In [1]: import numpy as np

In [2]: import numpy.linalg as la

In [3]: np.set_printoptions(suppress=True, linewidth=160)

In [4]: A2 = np.array([[9, 9], [2, 8]])

In [5]: J = A2 + A2.T

In [6]: print(J)
[[18 11]
 [11 16]]

In [7]: # symmetric

In [8]: A2 = np.array([[0, 3, -1], [-1, 2, 2]])

In [9]: np.einsum("ij->j", J)
Out[9]: array([29, 27])

In [10]: np.einsum("ik,kj->ij", J, A2)
Out[10]: 
array([[-11,  76,   4],
       [-16,  65,  21]])

In [11]: np.einsum("ik,kj->ji", J, A2)
Out[11]: 
array([[-11, -16],
       [ 76,  65],
       [  4,  21]])

In [12]: print(np.einsum("ij,ij->i", J, J))
[445 377]

In [13]: W1 = np.array([[0, 1, 0], [1, 1, 2]])

In [14]: c = np.array([0, 3, 0])

In [15]: H = np.maximum(J @ W1 + c, 0)

In [16]: la.matrix_rank(H)
Out[16]: np.int64(2)

In [17]: cent = np.array([[-1, 1, -1], [2, -3, -1], [2, -3, -1]])

In [18]: print((H @ cent).round(6).argmax(axis=1))
[0 0]

In [19]: proj = np.triu(np.array([[2, 1], [1, 1]]), 1) + np.eye(2)

In [20]: A2 = proj @ J @ la.inv(proj)

In [21]: proj @ J - J @ proj
Out[21]: 
array([[ 11.,  -2.],
       [  0., -11.]])

In [22]: A2
Out[22]: 
array([[29., -2.],
       [11.,  5.]])

In [23]: M = np.load("x.npy")

In [24]: M
Out[24]: 
array([[-2, -2, -5, -4,  0,  0],
       [-1, -1, -4, -3,  1,  1],
       [-2, -2, -5, -4,  0,  0],
       [ 2,  2, -1,  0,  4,  4],
       [ 1,  1, -2, -1,  3,  3],
       [-2, -2, -5, -4,  0,  0],
       [-1, -1, -4, -3,  1,  1]])

In [25]: # column 1 repeats column 0

In [26]: vals, vecs = la.eig(J)

In [27]: np.round(J @ vecs[:, 0] - vals[0] * vecs[:, 0], 2) + 0
Out[27]: array([0., 0.])

In [28]: np.round(np.sort(la.eigvals(J @ J)), 2)
Out[28]: array([ 35.46, 786.54])

In [29]: vals.round(2)
Out[29]: array([28.05,  5.95])

In [30]: print(np.round(np.sort(la.eigvals(la.inv(J))), 2))
[0.04 0.17]
